In [1]: import numpy as np

In [2]: import numpy.linalg as la

In [3]: np.set_printoptions(suppress=True, linewidth=160)

In [4]: rd = lambda a: np.round(a, 2) + 0

In [5]: J = np.loadtxt("mat.csv", delimiter=",")

In [6]: rd(J)
Out[6]: 
array([[-0.13,  1.58,  0.33,  0.2 ,  1.15],
       [-0.31, -0.43,  1.52,  1.18, -0.09],
       [-0.88,  0.89, -0.55,  0.7 , -1.28],
       [ 0.19,  0.59,  1.13, -1.25, -0.89],
       [-1.76, -0.42,  0.1 , -0.71,  0.48]])

In [7]: x = np.array([6, 3, 2, 2, -6])

In [8]: (J @ x).argmax()
Out[8]: np.int64(3)

In [9]: rd(J @ np.ones(5))
Out[9]: array([ 3.14,  1.87, -1.13, -0.24, -2.3 ])

In [10]: B = J / np.sqrt((J ** 2).mean(axis=1, keepdims=True))

In [11]: la.matrix_rank(B) == la.matrix_rank(J)
Out[11]: np.True_

In [12]: M = np.load("case15.npy")

In [13]: rd(M)
Out[13]: 
array([[ 0.62, -0.26, -0.31, -0.82,  0.71, -0.08,  0.81,  0.16, -0.45],
       [-0.26,  0.69,  0.58,  0.07,  0.33, -0.49,  0.79, -0.16,  0.29],
       [-0.31,  0.58,  1.56, -0.22, -0.06,  0.2 , -0.08,  0.19,  0.  ],
       [-0.82,  0.07, -0.22,  0.58,  0.79,  0.78, -0.2 ,  0.23, -0.07],
       [ 0.71,  0.33, -0.06,  0.79,  0.23,  0.19, -0.66,  0.7 ,  0.39],
       [-0.08, -0.49,  0.2 ,  0.78,  0.19,  0.13, -0.28, -1.06, -0.64],
       [ 0.81,  0.79, -0.08, -0.2 , -0.66, -0.28, -0.74, -0.45, -0.32],
       [ 0.16, -0.16,  0.19,  0.23,  0.7 , -1.06, -0.45,  0.97, -0.49],
       [-0.45,  0.29,  0.  , -0.07,  0.39, -0.64, -0.32, -0.49, -1.03]])

In [14]: U, sv, vt = la.svd(M)

In [15]: vecs = vt[:(sv > 1e-8).sum()]

In [16]: rng = np.random.default_rng(57827)

In [17]: x = M[1] + -1 * M[8] + rng.integers(2) * np.eye(9)[6]

In [18]: rd(x)
Out[18]: array([ 0.19,  0.4 ,  0.59,  0.14, -0.07,  0.15,  1.11,  0.33,  1.32])

In [19]: rd(la.norm(x - vecs.T @ vecs @ x))
Out[19]: np.float64(0.0)

In [20]: la.matrix_rank(np.vstack([M, x]))
Out[20]: np.int64(8)

In [21]: la.matrix_rank(M)
Out[21]: np.int64(8)

In [22]: rd(np.abs(M).max())
Out[22]: np.float64(1.56)

In [23]: rd(M @ la.pinv(M) @ M)
Out[23]: 
array([[ 0.62, -0.26, -0.31, -0.82,  0.71, -0.08,  0.81,  0.16, -0.45],
       [-0.26,  0.69,  0.58,  0.07,  0.33, -0.49,  0.79, -0.16,  0.29],
       [-0.31,  0.58,  1.56, -0.22, -0.06,  0.2 , -0.08,  0.19,  0.  ],
       [-0.82,  0.07, -0.22,  0.58,  0.79,  0.78, -0.2 ,  0.23, -0.07],
       [ 0.71,  0.33, -0.06,  0.79,  0.23,  0.19, -0.66,  0.7 ,  0.39],
       [-0.08, -0.49,  0.2 ,  0.78,  0.19,  0.13, -0.28, -1.06, -0.64],
       [ 0.81,  0.79, -0.08, -0.2 , -0.66, -0.28, -0.74, -0.45, -0.32],
       [ 0.16, -0.16,  0.19,  0.23,  0.7 , -1.06, -0.45,  0.97, -0.49],
       [-0.45,  0.29,  0.  , -0.07,  0.39, -0.64, -0.32, -0.49, -1.03]])

In [24]: la.lstsq(M[:-1].T, M[-1])[2]
Out[24]: np.int32(8)
